% python3 -q
>>> import numpy as np
>>> import numpy.linalg as la
>>> np.set_printoptions(suppress=True, linewidth=200)
>>> mat = np.loadtxt("dump.csv", delimiter=",")
>>> mat
array([[ 2.,  6., -4., -4.,  4., -4., -4., -2.,  2.,  4.],
       [-4., -1., -1., -4.,  2., -6., -6., -4.,  2., -2.],
       [-5., -4.,  1., -2.,  0., -4., -4., -3.,  1., -4.],
       [ 3., -2.,  3.,  6., -4.,  8.,  8.,  5., -3.,  0.],
       [ 9.,  7.,  6.,  6.,  2.,  8.,  8., 11.,  3.,  6.],
       [-3., -5.,  4.,  2., -2.,  1.,  1.,  1.,  0., -4.],
       [-1.,  1.,  0., -2.,  2., -3., -3., -1.,  2.,  0.]])
>>> # looks like rank 3
>>> M2 = np.array([[-3, -2, 3],
...     [1, 3, -3],
...     [3, 0, -3],
...     [0, 0, 1],
...     [2, 2, -3],
...     [2, 2, -3],
...     [-2, 1, 0],
...     [-1, 3, 3],
...     [-2, -2, -2],
...     [0, -1, -2]])
>>> np.einsum("ik,kj->ij", mat, M2)
array([[ -6.,  -4., -22.],
       [ 12., -23., -10.],
       [ 15., -21.,   1.],
       [ -9.,  25.,  21.],
       [-15.,  52., -21.],
       [ 11.,  -3.,  10.],
       [  5.,  -7., -12.]])
>>> M2.T @ mat.T
array([[ -6.,  12.,  15.,  -9., -15.,  11.,   5.],
       [ -4., -23., -21.,  25.,  52.,  -3.,  -7.],
       [-22., -10.,   1.,  21., -21.,  10., -12.]])
>>> la.matrix_rank(mat @ M2)
np.int64(3)
>>> mat @ M2
array([[ -6.,  -4., -22.],
       [ 12., -23., -10.],
       [ 15., -21.,   1.],
       [ -9.,  25.,  21.],
       [-15.,  52., -21.],
       [ 11.,  -3.,  10.],
       [  5.,  -7., -12.]])
>>> la.matrix_rank(np.vstack([mat, M2.T]))
np.int64(6)
>>> left, s, vt = la.svd(mat)
>>> s.round(2) + 0
array([29.51, 17.29,  7.65,  0.  ,  0.  ,  0.  ,  0.  ])
>>> np.argmax(s[:-1] / (s[1:] + 1e-6)) + 1
np.int64(3)
>>> M2 = left[:, :3] @ np.diag(s[:3]) @ vt[:3]
>>> round(float(la.norm(mat - M2, 2)), 2), round(float(s[3]), 2)
(0.0, 0.0)
>>> round(float(la.norm(mat - M2) / la.norm(mat)), 2)
0.0
>>> M2.round(2) + 0
array([[ 2.,  6., -4., -4.,  4., -4., -4., -2.,  2.,  4.],
       [-4., -1., -1., -4.,  2., -6., -6., -4.,  2., -2.],
       [-5., -4.,  1., -2.,  0., -4., -4., -3.,  1., -4.],
       [ 3., -2.,  3.,  6., -4.,  8.,  8.,  5., -3.,  0.],
       [ 9.,  7.,  6.,  6.,  2.,  8.,  8., 11.,  3.,  6.],
       [-3., -5.,  4.,  2., -2.,  1.,  1.,  1.,  0., -4.],
       [-1.,  1.,  0., -2.,  2., -3., -3., -1.,  2.,  0.]])
>>> la.matrix_rank(M2)
np.int64(3)
>>> left, s, vt = la.svd(mat)
>>> vecs = vt[:(s > 1e-8).sum()]
>>> rng = np.random.default_rng(351)
>>> x0 = mat[0] + -1 * mat[3] + rng.integers(2) * np.eye(10)[1]
>>> x0
array([ -1.,   9.,  -7., -10.,   8., -12., -12.,  -7.,   5.,   4.])
>>> la.matrix_rank(np.vstack([mat, x0]))
np.int64(4)
>>> np.allclose(vecs.T @ vecs @ x0, x0)
False
>>> np.round(np.diag(vecs.T @ vecs), 2)
array([0.26, 0.4 , 0.51, 0.16, 0.21, 0.29, 0.29, 0.31, 0.32, 0.25])
>>> A = np.loadtxt("x.csv", delimiter=",")
>>> A
array([[-0.02, -1.91,  3.  , -1.93, -2.98,  0.05, -2.94, -3.08, -1.01],
       [ 0.04, -2.05,  2.96, -1.95, -2.99,  0.01, -2.98, -2.97, -1.04],
       [ 0.  , -1.95,  2.97, -1.97, -2.99,  0.01, -3.  , -2.94, -0.93],
       [ 0.  , -2.04,  2.97, -1.99, -2.94,  0.04, -3.06, -2.96, -0.96],
       [-0.02, -2.03,  2.99, -2.08, -3.05,  0.05, -2.96, -3.02, -1.06],
       [ 0.02, -0.95, -1.97,  2.87,  3.  ,  1.97,  0.  , -1.94,  2.07],
       [-0.02, -0.98, -1.96,  3.  ,  3.01,  2.  , -0.01, -2.01,  2.04],
       [-0.07, -0.91, -1.98,  3.06,  3.02,  1.91, -0.02, -2.01,  2.01],
       [-0.02, -0.99, -2.  ,  3.  ,  3.03,  2.04, -0.08, -2.  ,  1.94],
       [-0.02, -0.98, -2.02,  3.06,  2.99,  1.96,  0.02, -2.08,  1.98]])
>>> lab = rng.permutation(9)
>>> M2 = A[:, lab] * rng.choice([-1, 1], 9)
>>> M2
array([[ 1.01,  2.98, -0.05,  3.  , -2.94, -1.93,  1.91,  0.02, -3.08],
       [ 1.04,  2.99, -0.01,  2.96, -2.98, -1.95,  2.05, -0.04, -2.97],
       [ 0.93,  2.99, -0.01,  2.97, -3.  , -1.97,  1.95, -0.  , -2.94],
       [ 0.96,  2.94, -0.04,  2.97, -3.06, -1.99,  2.04, -0.  , -2.96],
       [ 1.06,  3.05, -0.05,  2.99, -2.96, -2.08,  2.03,  0.02, -3.02],
       [-2.07, -3.  , -1.97, -1.97,  0.  ,  2.87,  0.95, -0.02, -1.94],
       [-2.04, -3.01, -2.  , -1.96, -0.01,  3.  ,  0.98,  0.02, -2.01],
       [-2.01, -3.02, -1.91, -1.98, -0.02,  3.06,  0.91,  0.07, -2.01],
       [-1.94, -3.03, -2.04, -2.  , -0.08,  3.  ,  0.99,  0.02, -2.  ],
       [-1.98, -2.99, -1.96, -2.02,  0.02,  3.06,  0.98,  0.02, -2.08]])
>>> left, _, vt = la.svd(A.T @ M2)
>>> lab
array([8, 4, 5, 2, 6, 3, 1, 0, 7])
>>> np.round(left @ vt, 2) + 0
array([[ 0.,  0.,  0.,  0.,  0.,  0.,  0., -1.,  0.],
       [ 0.,  0.,  0.,  0.,  0.,  0., -1.,  0.,  0.],
       [ 0.,  0.,  0.,  1.,  0.,  0.,  0.,  0.,  0.],
       [ 0.,  0.,  0.,  0.,  0.,  1.,  0.,  0.,  0.],
       [ 0., -1.,  0.,  0.,  0.,  0.,  0.,  0.,  0.],
       [ 0.,  0., -1.,  0.,  0.,  0.,  0.,  0.,  0.],
       [ 0.,  0.,  0.,  0.,  1.,  0.,  0.,  0.,  0.],
       [ 0.,  0.,  0.,  0.,  0.,  0.,  0.,  0.,  1.],
       [-1.,  0.,  0.,  0.,  0.,  0.,  0.,  0.,  0.]])
